>>> import numpy as np
>>> np.set_printoptions(precision=3, suppress=True, linewidth=160)
>>> E = np.load("test17.npy")
>>> E
array([[-0.77 ,  0.319,  0.89 ,  0.422,  0.02 , -0.804],
       [-0.629, -0.98 , -0.997,  0.371,  0.523, -0.572],
       [-0.706, -0.523,  0.254, -0.493, -0.159, -0.641],
       [-0.827,  0.843,  0.998, -0.319, -0.454, -0.837],
       [ 0.254,  0.985,  0.578,  1.   ,  0.945, -0.658],
       [-0.876, -0.129,  0.762,  0.422,  0.09 , -0.89 ],
       [ 0.254, -0.05 , -0.05 , -0.515, -0.188,  0.336],
       [ 0.119,  0.731, -0.282,  0.996,  0.778, -0.397],
       [-0.604, -0.716, -0.422, -0.537, -0.1  , -0.501],
       [-0.178,  0.992,  0.993,  0.999,  0.696, -0.731],
       [ 0.735,  0.06 , -0.896,  0.744,  0.414,  0.658],
       [ 0.345,  0.876,  0.07 ,  0.998,  0.782, -0.235],
       [ 0.327, -0.537, -0.892,  0.06 ,  0.178,  0.354],
       [ 0.1  ,  0.872,  0.909,  0.834,  0.188, -0.168],
       [-0.867, -0.997, -0.938, -1.   , -0.821, -0.397],
       [-0.523, -0.09 ,  0.93 , -0.972, -0.696, -0.245],
       [-0.478,  0.617,  0.91 ,  0.446, -0.01 , -0.565],
       [-0.345,  0.919,  0.786,  0.999,  0.786, -0.77 ],
       [-0.821, -0.883, -0.139, -0.944, -0.454, -0.664]])
>>> B = E / np.linalg.norm(E, axis=1, keepdims=True)
>>> gram = B @ B.T
>>> (gram - 2 * np.eye(19)).round(6).argmax(axis=1)
array([16,  8, 18, 16,  9,  0, 15, 11, 18, 17, 12,  7, 10,  9,  8,  3,  0,  9,  8])
>>> np.round(np.degrees(np.arccos(np.clip(gram[12, 2], -1, 1))), 3)
np.float64(108.805)
>>> rng = np.random.default_rng(7446)
>>> F = np.array([[4, -7, -1, -3, 8, -4, -6, 7],
...     [-7, 4, 2, 0, -9, -8, -9, -9],
...     [9, 8, 6, 3, 8, 0, -4, -5],
...     [3, 7, -5, 5, 3, 8, -5, 7],
...     [-4, 7, 3, 0, -9, -3, -4, 2],
...     [1, -1, -3, 2, -2, 0, 7, 1],
...     [-7, 9, -6, 3, 2, -2, 7, -5],
...     [0, -5, -4, 7, 6, 3, -7, 4],
...     [6, 1, 8, -5, -8, 4, 7, -4]]) * (rng.random((9, 8)) < 0.3)
>>> print(F)
[[ 0  0  0  0  0  0 -6  0]
 [-7  4  2  0 -9  0  0  0]
 [ 0  0  0  0  0  0 -4  0]
 [ 0  0  0  0  3  0  0  0]
 [ 0  0  3  0 -9  0  0  0]
 [ 0  0  0  0  0  0  0  0]
 [ 0  0  0  3  2  0  0  0]
 [ 0  0 -4  0  0  3  0  0]
 [ 0  1  8  0  0  0  0  0]]
>>> Uu, sig, vt = np.linalg.svd(F)
>>> np.argmax(sig[:-1] / (sig[1:] + 1e-6)) + 1
np.int64(7)
>>> B = Uu[:, :7] @ np.diag(sig[:7]) @ vt[:7]
>>> print(B.round(3) + 0)
[[ 0.  0.  0.  0.  0.  0. -6.  0.]
 [-7.  4.  2.  0. -9.  0.  0.  0.]
 [ 0.  0.  0.  0.  0.  0. -4.  0.]
 [ 0.  0.  0.  0.  3.  0.  0.  0.]
 [ 0.  0.  3.  0. -9.  0.  0.  0.]
 [ 0.  0.  0.  0.  0.  0.  0.  0.]
 [ 0.  0.  0.  3.  2.  0.  0.  0.]
 [ 0.  0. -4.  0.  0.  3.  0.  0.]
 [ 0.  1.  8.  0.  0.  0.  0.  0.]]
>>> np.round(np.abs(F - B).max(), 3)
np.float64(0.0)
>>> np.linalg.matrix_rank(B)
np.int64(7)
>>> np.linalg.matrix_rank(F, rtol=0.05)
np.int64(6)
>>> np.round(F @ np.linalg.pinv(F) @ F, 3) + 0
array([[ 0.,  0.,  0.,  0.,  0.,  0., -6.,  0.],
       [-7.,  4.,  2.,  0., -9.,  0.,  0.,  0.],
       [ 0.,  0.,  0.,  0.,  0.,  0., -4.,  0.],
       [ 0.,  0.,  0.,  0.,  3.,  0.,  0.,  0.],
       [ 0.,  0.,  3.,  0., -9.,  0.,  0.,  0.],
       [ 0.,  0.,  0.,  0.,  0.,  0.,  0.,  0.],
       [ 0.,  0.,  0.,  3.,  2.,  0.,  0.,  0.],
       [ 0.,  0., -4.,  0.,  0.,  3.,  0.,  0.],
       [ 0.,  1.,  8.,  0.,  0.,  0.,  0.,  0.]])
>>> np.round(np.trace(np.linalg.pinv(F) @ F), 3)
np.float64(7.0)
>>> data = np.eye(5, dtype=int)[rng.permutation(5)] * np.array([3, 2, -3, 1, 0])
>>> data
array([[ 0,  0, -3,  0,  0],
       [ 0,  0,  0,  0,  0],
       [ 0,  2,  0,  0,  0],
       [ 3,  0,  0,  0,  0],
       [ 0,  0,  0,  1,  0]])
>>> Uu, sig, vt = np.linalg.svd(F)
>>> V = vt[:(sig > 1e-8).sum()]
>>> x0 = F[4] + 2 * F[5] + rng.integers(2) * np.eye(8)[1]
>>> x0
array([ 0.,  1.,  3.,  0., -9.,  0.,  0.,  0.])
>>> np.linalg.matrix_rank(np.vstack([F, x0]))
np.int64(7)
>>> rk = np.linalg.matrix_rank(data)
>>> rk
np.int64(4)
>>> null = np.linalg.svd(data)[2][rk:].T
>>> null[:, 0] / null[np.abs(null[:, 0]).round(6).argmax(), 0]
array([0., 0., 0., 0., 1.])
>>> data @ null
array([[0.],
       [0.],
       [0.],
       [0.],
       [0.]])
>>> [int(np.linalg.matrix_rank(np.delete(data, i, axis=0))) for i in range(5)]
[3, 4, 3, 3, 3]
>>> [int(np.linalg.matrix_rank(data[:, :j + 1])) for j in range(5)]
[1, 2, 3, 4, 4]
>>> null @ null.T
array([[0., 0., 0., 0., 0.],
       [0., 0., 0., 0., 0.],
       [0., 0., 0., 0., 0.],
       [0., 0., 0., 0., 0.],
       [0., 0., 0., 0., 1.]])
>>> np.linalg.matrix_rank(data.T @ data), np.linalg.matrix_rank(data @ data.T)
(np.int64(4), np.int64(4))
>>> x0 = np.array([-2, 1, 2, -2, -1])
>>> np.sign((data @ x0).round(6))
array([-1,  0,  1, -1, -1])
>>> data @ np.ones(5)
array([-3.,  0.,  2.,  3.,  1.])
>>> print(data @ (2 * x0))
[-12   0   4 -12  -4]
>>> np.einsum("ij,j->i", data, x0)
array([-6,  0,  2, -6, -2])
>>> data * x0
array([[ 0,  0, -6,  0,  0],
       [ 0,  0,  0,  0,  0],
       [ 0,  2,  0,  0,  0],
       [-6,  0,  0,  0,  0],
       [ 0,  0,  0, -2,  0]])
>>> Uu, sig, vt = np.linalg.svd(data)
>>> V = vt[:(sig > 1e-8).sum()]
>>> x0 = data[0] + 2 * data[1] + rng.integers(2) * np.eye(5)[0]
>>> print(x0)
[ 0.  0. -3.  0.  0.]
>>> V.T @ V
array([[1., 0., 0., 0., 0.],
       [0., 1., 0., 0., 0.],
       [0., 0., 1., 0., 0.],
       [0., 0., 0., 1., 0.],
       [0., 0., 0., 0., 0.]])
>>> np.allclose(V.T @ V @ x0, x0)
True
>>> round(np.linalg.norm(x0 - V.T @ V @ x0), 3)
np.float64(0.0)
>>> np.diag(V.T @ V)
array([1., 1., 1., 1., 0.])
>>> x0 = np.array([1, 1, 2, 2, 2, 3])
>>> target = E @ x0
>>> np.linalg.lstsq(E, target)[0]
array([1., 1., 2., 2., 2., 3.])
>>> target = target + 0.05 * rng.normal(size=19)
>>> target
array([-0.243, -3.614, -3.973, -2.103,  4.315, -1.154, -0.214,  2.586, -4.87 ,  4.095,  3.368,  4.285, -0.489,  4.27 , -8.601, -2.797,  1.069,  3.395, -6.794])
>>> b, *_ = np.linalg.lstsq(E, target)
>>> round(np.linalg.norm(target - E @ b), 3)
np.float64(0.2)
>>> print(b.round())
[1. 1. 2. 2. 2. 3.]
>>> [round(float(np.linalg.norm(np.linalg.solve(E.T @ E + lam * np.eye(6), E.T @ target))), 2) for lam in (0, 1, 10, 100)]
[4.84, 3.77, 2.48, 0.64]
>>> X = np.load("a.npy")
>>> X
array([[  0,   0,   0,   0,   0],
       [ 12,   8, -12,  10, -12],
       [  0,   0,   0,   0,   0],
       [  0,   0,   0,   0,   0],
       [  0,   0,   0,   0,   0]])
>>> B = np.array([[-2, -4], [3, 0]])
>>> basis = np.kron(B, X)
>>> basis.shape
(10, 10)
>>> np.round(np.linalg.norm(basis, 2), 3), np.round(np.linalg.norm(B, 2) * np.linalg.norm(X, 2), 3)
(np.float64(116.16), np.float64(116.16))
